% ipython --no-banner

In [1]: import numpy as np

In [2]: import numpy.linalg as la

In [3]: np.set_printoptions(precision=3, suppress=True, linewidth=160)

In [4]: tidy = lambda a: np.round(a, 3) + 0

In [5]: O, _ = la.qr(np.array([[0.4, -1.0, -1.4], [0.3, 2.0, 1.3], [2.7, 1.1, -1.4]]))

In [6]: X = O[:, :3]

In [7]: tidy(X)
Out[7]: 
array([[-0.146,  0.529, -0.836],
       [-0.109, -0.849, -0.518],
       [-0.983,  0.016,  0.181]])

In [8]: out = X / np.sqrt((X ** 2).mean(axis=1, keepdims=True))

In [9]: tidy(la.norm(out, axis=1))
Out[9]: array([1.732, 1.732, 1.732])

In [10]: O, r_ = la.qr(X)

In [11]: tidy(r_)
Out[11]: 
array([[1., 0., 0.],
       [0., 1., 0.],
       [0., 0., 1.]])

In [12]: abs(r_[0, 0]), tidy(la.norm(X[:, 0]))
Out[12]: (np.float64(1.0), np.float64(1.0))

In [13]: np.trace(O @ O.T)
Out[13]: np.float64(3.0)

In [14]: np.allclose(r_.T @ r_, X.T @ X)
Out[14]: True

In [15]: tidy(O.T @ O)
Out[15]: 
array([[1., 0., 0.],
       [0., 1., 0.],
       [0., 0., 1.]])

In [16]: tidy(la.pinv(X))
Out[16]: 
array([[-0.146, -0.109, -0.983],
       [ 0.529, -0.849,  0.016],
       [-0.836, -0.518,  0.181]])

In [17]: tidy(X @ X.T)
Out[17]: 
array([[1., 0., 0.],
       [0., 1., 0.],
       [0., 0., 1.]])

In [18]: vec = np.array([-2, -5, 2])

In [19]: tidy(X @ np.ones(3))
Out[19]: array([-0.453, -1.476, -0.786])

In [20]: tidy(X @ (2 * vec))
Out[20]: array([-8.051,  6.851,  4.5  ])

In [21]: tidy(X @ np.eye(3)[2])
Out[21]: array([-0.836, -0.518,  0.181])

In [22]: out = X / la.norm(X, axis=1, keepdims=True)

In [23]: G = out @ out.T

In [24]: tidy(G[1])
Out[24]: array([0., 1., 0.])

In [25]: np.degrees(np.arccos(np.clip(G[1, 2], -1, 1)))
Out[25]: np.float64(90.0)

In [26]: tidy(la.norm(out, axis=1))
Out[26]: array([1., 1., 1.])

In [27]: A = np.array([[-3, -3, 1, -2, 1],
    ...:     [2, 0, -1, -3, 0],
    ...:     [-1, 1, 0, 3, 0],
    ...:     [2, 3, 2, -2, -3],
    ...:     [3, -2, -3, -2, -3]])

In [28]: A
Out[28]: 
array([[-3, -3,  1, -2,  1],
       [ 2,  0, -1, -3,  0],
       [-1,  1,  0,  3,  0],
       [ 2,  3,  2, -2, -3],
       [ 3, -2, -3, -2, -3]])

In [29]: T = np.stack([A, -1 * A, A[::-1]])

In [30]: (T @ A.T).shape
Out[30]: (3, 5, 5)

In [31]: la.matrix_rank(T.reshape(3, -1))
Out[31]: np.int64(2)

In [32]: np.einsum("bij,cij->bc", T, T)
Out[32]: 
array([[ 114, -114,   17],
       [-114,  114,  -17],
       [  17,  -17,  114]])

In [33]: E = np.load("mat.npy")

In [34]: E
Out[34]: 
array([[ 9,  2,  2,  9,  0,  0,  0],
       [ 6,  5,  2,  9,  0,  0,  1],
       [ 7,  7,  0,  2,  0,  0,  4],
       [16,  0,  8, 13,  2,  0,  0],
       [ 2,  9,  0,  5,  0,  0,  5],
       [11,  0,  6, 10,  2,  0,  0],
       [ 6,  0,  0,  0,  0,  0,  0],
       [ 2,  9,  0,  5,  0,  0,  5],
       [ 3,  0,  7,  4,  9,  6,  0],
       [ 5,  0,  0,  0,  0,  0,  3],
       [ 0,  0,  2,  0,  6,  7,  3],
       [ 7,  1,  9, 12,  7,  0,  0],
       [ 2,  6,  0,  4,  0,  0,  4],
       [ 7,  0, 11, 10, 11,  4,  0],
       [ 0,  6,  0,  0,  0,  0,  7],
       [ 6,  2,  3,  8,  0,  0,  0],
       [ 1,  1,  0,  0,  0,  0,  6],
       [ 6,  5,  2,  9,  0,  0,  1],
       [ 0,  2,  0,  0,  4,  7,  7]])

In [35]: vec = np.array([5, 1, 3, 7, 8, 3, 7])

In [36]: target = E @ vec

In [37]: tidy(la.pinv(E) @ E)
Out[37]: 
array([[1., 0., 0., 0., 0., 0., 0.],
       [0., 1., 0., 0., 0., 0., 0.],
       [0., 0., 1., 0., 0., 0., 0.],
       [0., 0., 0., 1., 0., 0., 0.],
       [0., 0., 0., 0., 1., 0., 0.],
       [0., 0., 0., 0., 0., 1., 0.],
       [0., 0., 0., 0., 0., 0., 1.]])

In [38]: rng = np.random.default_rng(109956)

In [39]: target = target + 0.3 * rng.normal(size=19)

In [40]: tidy(target)
Out[40]: 
array([115.881, 110.939,  84.365, 211.19 ,  89.13 , 158.93 ,  30.277,  89.112, 153.769,  46.609,  96.218, 202.879,  72.069, 237.896,  55.183,  97.275,  47.675,
       110.972, 103.543])

In [41]: coef, *_ = la.lstsq(E, target)

In [42]: tidy(la.norm(target - E @ coef))
Out[42]: np.float64(0.807)

In [43]: tidy(coef)
Out[43]: array([5.055, 1.053, 3.027, 6.93 , 7.997, 2.985, 6.968])

In [44]: labels = rng.permutation(7)

In [45]: out = E[:, labels] * rng.choice([-1, 1], 7)

In [46]: out
Out[46]: 
array([[-2,  0,  0,  9,  2,  9,  0],
       [-5,  0,  0,  6,  2,  9,  1],
       [-7,  0,  0,  7,  0,  2,  4],
       [ 0,  0,  2, 16,  8, 13,  0],
       [-9,  0,  0,  2,  0,  5,  5],
       [ 0,  0,  2, 11,  6, 10,  0],
       [ 0,  0,  0,  6,  0,  0,  0],
       [-9,  0,  0,  2,  0,  5,  5],
       [ 0,  6,  9,  3,  7,  4,  0],
       [ 0,  0,  0,  5,  0,  0,  3],
       [ 0,  7,  6,  0,  2,  0,  3],
       [-1,  0,  7,  7,  9, 12,  0],
       [-6,  0,  0,  2,  0,  4,  4],
       [ 0,  4, 11,  7, 11, 10,  0],
       [-6,  0,  0,  0,  0,  0,  7],
       [-2,  0,  0,  6,  3,  8,  0],
       [-1,  0,  0,  1,  0,  0,  6],
       [-5,  0,  0,  6,  2,  9,  1],
       [-2,  7,  4,  0,  0,  0,  7]])

In [47]: Uu, _, Vh = la.svd(E.T @ out)

In [48]: labels
Out[48]: array([1, 5, 4, 0, 2, 3, 6])

In [49]: basis = out[[13, 12]].astype(float)

In [50]: for _ in range(5):
    ...:     labels = la.norm(out[:, None] - basis, axis=-1).argmin(axis=1)
    ...:     basis = np.array([out[labels == j].mean(axis=0) for j in range(2)])
    ...: 

In [51]: labels
Out[51]: array([1, 1, 1, 0, 1, 0, 1, 1, 0, 1, 1, 0, 1, 0, 1, 1, 1, 1, 1])

In [52]: np.abs(basis[1] - basis[0]).argmax()
Out[52]: np.int64(4)

In [53]: tidy(basis[1] - basis[0])
Out[53]: array([-3.657, -1.   , -5.486, -5.086, -7.414, -6.157,  3.286])

In [54]: labels = E[:, 5] > np.median(E[:, 5])

In [55]: f = E[labels].mean(axis=0) - E[~labels].mean(axis=0)

In [56]: ((E - E.mean(axis=0)) @ f > 0).astype(int)
Out[56]: array([0, 0, 0, 0, 0, 0, 0, 0, 1, 0, 1, 1, 0, 1, 0, 0, 1, 0, 1])

In [57]: tidy(f)
Out[57]: array([-3.233, -3.033,  2.867, -2.233,  6.767,  6.   ,  0.1  ])

In [58]: tidy((((E - E.mean(axis=0)) @ f > 0) == labels).mean())
Out[58]: np.float64(0.895)

In [59]: arr = np.load("w.npy")

In [60]: arr
Out[60]: 
array([[ 10,   8,  10,  -2,  -4, -10,   0],
       [  8,  10,  14, -10,  -2,  -8,  -6],
       [ 10,  14,  20, -16,  -2, -10, -10],
       [ -2, -10, -16,  20,  -2,   2,  14],
       [ -4,  -2,  -2,  -2,   2,   4,  -2],
       [-10,  -8, -10,   2,   4,  10,   0],
       [  0,  -6, -10,  14,  -2,   0,  10]])

In [61]: w, V = la.eigh(arr)

In [62]: tidy(V.T @ arr @ V)
Out[62]: 
array([[ 0.,  0.,  0.,  0.,  0.,  0.,  0.],
       [ 0.,  0.,  0.,  0.,  0.,  0.,  0.],
       [ 0.,  0.,  0.,  0.,  0.,  0.,  0.],
       [ 0.,  0.,  0.,  0.,  0.,  0.,  0.],
       [ 0.,  0.,  0.,  0.,  0.,  0.,  0.],
       [ 0.,  0.,  0.,  0.,  0., 24.,  0.],
       [ 0.,  0.,  0.,  0.,  0.,  0., 58.]])

In [63]: tidy(V.T @ V)
Out[63]: 
array([[1., 0., 0., 0., 0., 0., 0.],
       [0., 1., 0., 0., 0., 0., 0.],
       [0., 0., 1., 0., 0., 0., 0.],
       [0., 0., 0., 1., 0., 0., 0.],
       [0., 0., 0., 0., 1., 0., 0.],
       [0., 0., 0., 0., 0., 1., 0.],
       [0., 0., 0., 0., 0., 0., 1.]])

In [64]: tidy(la.eigvalsh(arr + -3 * np.eye(7)))
Out[64]: array([-3., -3., -3., -3., -3., 21., 55.])

In [65]: np.abs(V[:, -1]).round(6).argmax()
Out[65]: np.int64(2)

In [66]: tidy(la.svd(arr, compute_uv=False))
Out[66]: array([58., 24.,  0.,  0.,  0.,  0.,  0.])

In [67]: np.unique(w.round(6) + 0, return_counts=True)[1]
Out[67]: array([5, 1, 1])

In [68]: tidy(w.sum()), np.trace(arr)
Out[68]: (np.float64(82.0), np.int64(82))

In [69]: Uu, s, Vh = la.svd(arr)

In [70]: tidy(s)
Out[70]: array([58., 24.,  0.,  0.,  0.,  0.,  0.])

In [71]: out = Uu[:, :2] @ np.diag(s[:2]) @ Vh[:2]

In [72]: tidy(np.abs(arr - out).max())
Out[72]: np.float64(0.0)

In [73]: la.matrix_rank(out)
Out[73]: np.int64(2)

In [74]: tidy(la.norm(arr - out, 2)), tidy(s[2])
Out[74]: (np.float64(0.0), np.float64(0.0))

In [75]: def softmax(z):
    ...:     e = np.exp(z - z.max(axis=-1, keepdims=True))
    ...:     return e / e.sum(axis=-1, keepdims=True)
    ...: 

In [76]: tidy(softmax(arr).sum(axis=1))
Out[76]: array([1., 1., 1., 1., 1., 1., 1.])

In [77]: tidy(softmax(arr[1] + 4))
Out[77]: array([0.002, 0.018, 0.98 , 0.   , 0.   , 0.   , 0.   ])

In [78]: tidy(softmax(arr[1]))
Out[78]: array([0.002, 0.018, 0.98 , 0.   , 0.   , 0.   , 0.   ])

In [79]: tidy(softmax(10 * arr[1]))
Out[79]: array([0., 0., 1., 0., 0., 0., 0.])

In [80]: att = arr @ arr.T / np.sqrt(7)

In [81]: tidy(softmax(att + np.triu(np.full(att.shape, -np.inf), 1)))
Out[81]: 
array([[1., 0., 0., 0., 0., 0., 0.],
       [0., 1., 0., 0., 0., 0., 0.],
       [0., 0., 1., 0., 0., 0., 0.],
       [0., 0., 0., 1., 0., 0., 0.],
       [0., 0., 0., 0., 1., 0., 0.],
       [0., 0., 0., 0., 0., 1., 0.],
       [0., 0., 0., 1., 0., 0., 0.]])

In [82]: softmax(att)[1] @ arr
Out[82]: array([ 10.,  14.,  20., -16.,  -2., -10., -10.])

In [83]: softmax(att).round(6).argmax(axis=1)
Out[83]: array([2, 2, 2, 3, 5, 5, 3])

In [84]: m1 = np.load("sample19.npy")

In [85]: m1
Out[85]: 
array([[ 2.722, -0.796, -0.946,  4.69 ],
       [ 3.087, -0.673, -0.957,  3.795],
       [ 2.747, -0.809, -1.247,  4.343],
       [ 3.415, -1.553, -1.169,  3.656],
       [ 3.082, -1.   , -1.491,  3.611],
       [ 3.11 , -1.073, -0.373,  4.278],
       [ 3.161, -1.703, -1.187,  3.443],
       [ 1.319,  4.524, -1.157,  2.798],
       [ 0.775,  3.833, -0.611,  2.803],
       [ 0.986,  4.161, -0.89 ,  3.346],
       [ 1.198,  4.296, -1.225,  3.35 ],
       [ 0.851,  3.939, -1.231,  2.701],
       [ 1.485,  4.339, -0.636,  2.83 ],
       [ 0.939,  4.134, -1.47 ,  3.18 ],
       [ 3.013,  0.368,  0.988, -5.134],
       [ 3.315, -0.026,  1.426, -4.949],
       [ 3.231,  0.381,  1.439, -4.463],
       [ 3.385,  0.21 ,  1.191, -5.214],
       [ 2.918, -0.103,  1.333, -4.952],
       [ 2.668, -0.384,  0.73 , -4.994],
       [ 2.914,  0.088,  0.888, -4.98 ]])

In [86]: out = np.c_[m1[:, :1] @ np.array([[-3]]), np.array([2, 0, 0, 0, 2, 1, 2, 0, 0, 0, 0, 2, 1, 2, 0, 2, 1, 1, 1, 0, 2])]

In [87]: tidy(out)
Out[87]: 
array([[ -8.166,   2.   ],
       [ -9.261,   0.   ],
       [ -8.241,   0.   ],
       [-10.245,   0.   ],
       [ -9.246,   2.   ],
       [ -9.33 ,   1.   ],
       [ -9.483,   2.   ],
       [ -3.957,   0.   ],
       [ -2.325,   0.   ],
       [ -2.958,   0.   ],
       [ -3.594,   0.   ],
       [ -2.553,   2.   ],
       [ -4.455,   1.   ],
       [ -2.817,   2.   ],
       [ -9.039,   0.   ],
       [ -9.945,   2.   ],
       [ -9.693,   1.   ],
       [-10.155,   1.   ],
       [ -8.754,   1.   ],
       [ -8.004,   0.   ],
       [ -8.742,   2.   ]])

In [88]: la.matrix_rank(np.c_[m1, out])
Out[88]: np.int64(5)

In [89]: basis = m1[[6, 10]].astype(float)

In [90]: for _ in range(6):
    ...:     labels = la.norm(m1[:, None] - basis, axis=-1).argmin(axis=1)
    ...:     basis = np.array([m1[labels == j].mean(axis=0) for j in range(2)])
    ...: 

In [91]: labels
Out[91]: array([0, 0, 0, 0, 0, 0, 0, 1, 1, 1, 1, 1, 1, 1, 0, 0, 0, 0, 0, 0, 0])

In [92]: tidy(basis[1] - basis[0])
Out[92]: array([-1.976,  4.68 , -1.076,  3.492])

In [93]: out = m1 / np.sqrt((m1 ** 2).mean(axis=1, keepdims=True))

In [94]: la.matrix_rank(out) == la.matrix_rank(m1)
Out[94]: np.True_

In [95]: la.matrix_rank(m1 - m1.mean(axis=1, keepdims=True))
Out[95]: np.int64(3)

In [96]: Ac = (m1 - m1.mean(axis=0)) / m1.std(axis=0)

In [97]: tidy(Ac.std(axis=0))
Out[97]: array([1., 1., 1., 1.])

In [98]: np.argwhere(np.abs(Ac) > 2)
Out[98]: array([], shape=(0, 2), dtype=int64)

In [99]: coef = la.lstsq(np.delete(Ac, 0, axis=1), Ac[:, 0])[0]

In [100]: tidy(1 - np.var(Ac[:, 0] - np.delete(Ac, 0, axis=1) @ coef))
Out[100]: np.float64(0.927)

In [101]: ang = np.radians(72)

In [102]: r_ = np.eye(4)

In [103]: r_[1, 1] = r_[3, 3] = np.cos(ang)

In [104]: r_[1, 3], r_[3, 1] = -np.sin(ang), np.sin(ang)

In [105]: tidy(r_)
Out[105]: 
array([[ 1.   ,  0.   ,  0.   ,  0.   ],
       [ 0.   ,  0.309,  0.   , -0.951],
       [ 0.   ,  0.   ,  1.   ,  0.   ],
       [ 0.   ,  0.951,  0.   ,  0.309]])

In [106]: out = m1 @ r_.T

In [107]: np.allclose(m1 @ m1.T, out @ out.T)
Out[107]: True

In [108]: tidy(la.svd(m1, compute_uv=False)), tidy(la.svd(out, compute_uv=False))
Out[108]: 
(array([19.623, 11.991, 10.714,  1.467]),
 array([19.623, 11.991, 10.714,  1.467]))

In [109]: basis = np.array([[-2, -3, -2, 2, 1],
     ...:     [-2, -2, 1, 2, 2],
     ...:     [1, 1, -1, -2, 0],
     ...:     [2, 3, -3, -1, 0],
     ...:     [-1, 1, -3, 1, 0]])

In [110]: K = (rng.random((34, 5)) < 0.25) @ basis

In [111]: K
Out[111]: 
array([[ 0,  0,  0,  0,  0],
       [ 0,  2, -4, -1,  0],
       [-2, -2,  1,  2,  2],
       [ 1,  1, -1, -2,  0],
       [ 0,  0,  0,  0,  0],
       [-2, -3, -2,  2,  1],
       [-1,  1, -3,  1,  0],
       [ 0,  1, -2,  1,  2],
       [-3, -2, -5,  3,  1],
       [ 0,  0,  0,  0,  0],
       [ 2,  5, -7, -2,  0],
       [ 1,  4, -6,  0,  0],
       [-2, -3, -2,  2,  1],
       [-1,  1, -3,  1,  0],
       [-2, -3, -2,  2,  1],
       [ 1,  1, -1, -2,  0],
       [-1,  1, -3,  1,  0],
       [ 2,  3, -3, -1,  0],
       [ 0,  0,  0,  0,  0],
       [ 0,  0,  0,  0,  0],
       [ 1,  1, -1, -2,  0],
       [ 0,  0,  0,  0,  0],
       [ 3,  4, -4, -3,  0],
       [-2, -3, -2,  2,  1],
       [ 0,  2, -4, -1,  0],
       [ 2,  5, -7, -2,  0],
       [ 0,  0,  0,  0,  0],
       [-1, -2, -3,  0,  1],
       [-2, -2,  1,  2,  2],
       [ 1,  4, -6,  0,  0],
       [ 0,  0,  0,  0,  0],
       [-5, -4, -4,  5,  3],
       [-3, -2, -5,  3,  1],
       [-1,  2, -5,  2,  2]])

In [112]: G = np.cov(K, rowvar=False)

In [113]: tidy(la.eigvalsh(G)[::-1])
Out[113]: array([11.709,  5.156,  0.565,  0.27 ,  0.085])

In [114]: G.shape
Out[114]: (5, 5)

In [115]: np.median(K, axis=0)
Out[115]: array([ 0.,  0., -2.,  0.,  0.])

In [116]: tidy(np.corrcoef(K[:, 2], K[:, 1])[0, 1])
Out[116]: np.float64(-0.496)

In [117]: np.argsort(-K.std(axis=0).round(6), kind="stable")
Out[117]: array([1, 2, 3, 0, 4])
